$ python3 -q
>>> import numpy as np
>>> import numpy.linalg as la
>>> np.set_printoptions(precision=2, suppress=True, linewidth=140, floatmode="fixed")
>>> rng = np.random.default_rng(1075)
>>> K = rng.normal(size=(28, 11))
>>> K = 5 * K / la.norm(K, axis=1, keepdims=True)
>>> print(K)
[[ 0.80 -1.85 -0.11 -0.16  1.25 -1.72  2.65  1.99  2.08 -0.36 -0.96]
 [ 0.64  1.23  0.02  2.83 -0.93 -0.85  0.09 -1.75 -0.84  3.10  0.30]
 [ 0.11  1.11 -1.75 -0.30  0.12  1.70 -3.27  2.33  0.06 -1.15  0.48]
 [ 0.66  0.44 -0.01 -1.16  1.89 -3.03 -1.42  1.72  1.97 -1.16 -0.28]
 [ 0.78  1.60  2.52 -0.11  0.63 -1.09  0.18  1.40 -2.09  0.20 -2.73]
 [ 1.39  0.97  0.71 -1.54 -2.70 -2.43  0.88 -0.16 -1.27  1.90  0.07]
 [-0.39  2.35 -0.99  0.48  1.95 -1.55 -0.47  0.97  1.93  0.29  2.63]
 [-1.14  3.28  0.12 -1.02  1.61 -0.26 -0.03 -0.80  2.04  2.03  0.57]
 [ 3.68  0.54  0.31 -2.47  1.25  0.02  0.66  0.21  0.02  0.85  1.48]
 [-0.27  0.93  1.41  2.54  1.96 -1.15 -1.42  0.06  1.63 -2.24 -0.90]
 [ 2.04  1.35 -0.46 -2.87  0.30 -1.49 -1.58  1.08 -1.21 -1.73  0.33]
 [-0.54 -0.62  0.34 -0.47  1.92  1.60  1.01 -1.21  2.30 -3.13 -0.41]
 [ 1.17  0.42  1.42 -1.87 -2.05 -1.23  0.76 -1.33 -2.14  2.07  0.99]
 [-0.36 -1.18 -1.35  0.57 -0.39 -1.94 -0.06  2.68 -2.43 -0.88  1.89]
 [-1.02 -0.20 -2.30  0.72  0.33  2.05  1.36  1.64 -1.52 -2.62  0.33]
 [-2.77 -0.96 -2.31  1.73  0.69 -0.33 -2.04 -1.05 -1.22 -0.84  0.24]
 [-1.18 -1.43  2.77 -0.57 -0.01 -2.08  2.95  0.15 -0.40 -0.20  0.55]
 [ 0.32  1.39  1.66  0.73  0.13  1.41  1.80  0.15 -1.71 -3.38  0.24]
 [-2.03 -1.89 -1.35  2.84 -0.23  0.32 -2.00  0.71  1.53  0.36  0.53]
 [-0.99 -0.84 -1.42 -0.26 -0.70 -2.87 -1.36 -1.82 -1.66 -1.51  1.52]
 [ 0.33  3.92 -0.60  1.27  0.77 -0.26 -0.03 -2.05 -0.36 -0.77  1.40]
 [ 1.73 -0.64 -2.92  0.92 -0.87  0.90  0.85 -0.25 -1.84  2.27  1.16]
 [ 2.86 -0.59  1.92 -0.94 -0.20 -1.42  0.19 -2.15 -0.52 -2.16  0.50]
 [ 0.06  0.71  0.88 -2.20  1.21 -0.07 -0.31 -0.50 -3.47  2.23  0.24]
 [ 0.01  2.80  2.20  1.10  0.83 -0.16 -0.24  0.88 -0.71  2.68  1.36]
 [ 3.85  1.00 -0.55  0.26 -2.05  0.18  1.37 -0.48  0.28 -0.20  1.54]
 [ 0.69  2.58  0.56 -2.74  1.68  0.53 -0.36 -1.31 -2.23  0.04  0.32]
 [-0.45  1.32  1.69  1.16  1.53  2.84 -1.90  1.39 -1.22 -0.21 -1.17]]
>>> print(round(float(la.norm(K[4], 1)), 2), np.round(la.norm(K[4], np.inf), 2))
13.33 2.73
>>> print(la.norm(K, axis=1))
[5.00 5.00 5.00 5.00 5.00 5.00 5.00 5.00 5.00 5.00 5.00 5.00 5.00 5.00 5.00 5.00 5.00 5.00 5.00 5.00 5.00 5.00 5.00 5.00 5.00 5.00 5.00
 5.00]
>>> print(np.round(K[4] @ K[3], 2))
4.4
>>> print(round(la.norm(K) ** 2 / la.norm(K, 2) ** 2, 2))
4.64
>>> print(round(float(la.norm(K, "nuc")), 2))
83.54
>>> idx = rng.permutation(11)
>>> other = K[:, idx] * rng.choice([-1, 1], 11)
>>> print(other)
[[ 0.16 -1.85 -2.65  0.11  0.80 -0.96 -0.36 -1.72 -1.25  2.08 -1.99]
 [-2.83  1.23 -0.09 -0.02  0.64  0.30  3.10 -0.85  0.93 -0.84  1.75]
 [ 0.30  1.11  3.27  1.75  0.11  0.48 -1.15  1.70 -0.12  0.06 -2.33]
 [ 1.16  0.44  1.42  0.01  0.66 -0.28 -1.16 -3.03 -1.89  1.97 -1.72]
 [ 0.11  1.60 -0.18 -2.52  0.78 -2.73  0.20 -1.09 -0.63 -2.09 -1.40]
 [ 1.54  0.97 -0.88 -0.71  1.39  0.07  1.90 -2.43  2.70 -1.27  0.16]
 [-0.48  2.35  0.47  0.99 -0.39  2.63  0.29 -1.55 -1.95  1.93 -0.97]
 [ 1.02  3.28  0.03 -0.12 -1.14  0.57  2.03 -0.26 -1.61  2.04  0.80]
 [ 2.47  0.54 -0.66 -0.31  3.68  1.48  0.85  0.02 -1.25  0.02 -0.21]
 [-2.54  0.93  1.42 -1.41 -0.27 -0.90 -2.24 -1.15 -1.96  1.63 -0.06]
 [ 2.87  1.35  1.58  0.46  2.04  0.33 -1.73 -1.49 -0.30 -1.21 -1.08]
 [ 0.47 -0.62 -1.01 -0.34 -0.54 -0.41 -3.13  1.60 -1.92  2.30  1.21]
 [ 1.87  0.42 -0.76 -1.42  1.17  0.99  2.07 -1.23  2.05 -2.14  1.33]
 [-0.57 -1.18  0.06  1.35 -0.36  1.89 -0.88 -1.94  0.39 -2.43 -2.68]
 [-0.72 -0.20 -1.36  2.30 -1.02  0.33 -2.62  2.05 -0.33 -1.52 -1.64]
 [-1.73 -0.96  2.04  2.31 -2.77  0.24 -0.84 -0.33 -0.69 -1.22  1.05]
 [ 0.57 -1.43 -2.95 -2.77 -1.18  0.55 -0.20 -2.08  0.01 -0.40 -0.15]
 [-0.73  1.39 -1.80 -1.66  0.32  0.24 -3.38  1.41 -0.13 -1.71 -0.15]
 [-2.84 -1.89  2.00  1.35 -2.03  0.53  0.36  0.32  0.23  1.53 -0.71]
 [ 0.26 -0.84  1.36  1.42 -0.99  1.52 -1.51 -2.87  0.70 -1.66  1.82]
 [-1.27  3.92  0.03  0.60  0.33  1.40 -0.77 -0.26 -0.77 -0.36  2.05]
 [-0.92 -0.64 -0.85  2.92  1.73  1.16  2.27  0.90  0.87 -1.84  0.25]
 [ 0.94 -0.59 -0.19 -1.92  2.86  0.50 -2.16 -1.42  0.20 -0.52  2.15]
 [ 2.20  0.71  0.31 -0.88  0.06  0.24  2.23 -0.07 -1.21 -3.47  0.50]
 [-1.10  2.80  0.24 -2.20  0.01  1.36  2.68 -0.16 -0.83 -0.71 -0.88]
 [-0.26  1.00 -1.37  0.55  3.85  1.54 -0.20  0.18  2.05  0.28  0.48]
 [ 2.74  2.58  0.36 -0.56  0.69  0.32  0.04  0.53 -1.68 -2.23  1.31]
 [-1.16  1.32  1.90 -1.69 -0.45 -1.17 -0.21  2.84 -1.53 -1.22 -1.39]]
>>> left, _, Vh = la.svd(K.T @ other)
>>> print(np.round(la.lstsq(K, other)[0], 2) + 0)
[[ 0.00  0.00  0.00  0.00  1.00  0.00  0.00  0.00  0.00  0.00  0.00]
 [ 0.00  1.00  0.00  0.00  0.00  0.00  0.00  0.00  0.00  0.00  0.00]
 [ 0.00  0.00  0.00 -1.00  0.00  0.00  0.00  0.00  0.00  0.00  0.00]
 [-1.00  0.00  0.00  0.00  0.00  0.00  0.00  0.00  0.00  0.00  0.00]
 [ 0.00  0.00  0.00  0.00  0.00  0.00  0.00  0.00 -1.00  0.00  0.00]
 [ 0.00  0.00  0.00  0.00  0.00  0.00  0.00  1.00  0.00  0.00  0.00]
 [ 0.00  0.00 -1.00  0.00  0.00  0.00  0.00  0.00  0.00  0.00  0.00]
 [ 0.00  0.00  0.00  0.00  0.00  0.00  0.00  0.00  0.00  0.00 -1.00]
 [ 0.00  0.00  0.00  0.00  0.00  0.00  0.00  0.00  0.00  1.00  0.00]
 [ 0.00  0.00  0.00  0.00  0.00  0.00  1.00  0.00  0.00  0.00  0.00]
 [ 0.00  0.00  0.00  0.00  0.00  1.00  0.00  0.00  0.00  0.00  0.00]]
>>> print(idx)
[ 3  1  6  2  0 10  9  5  4  8  7]
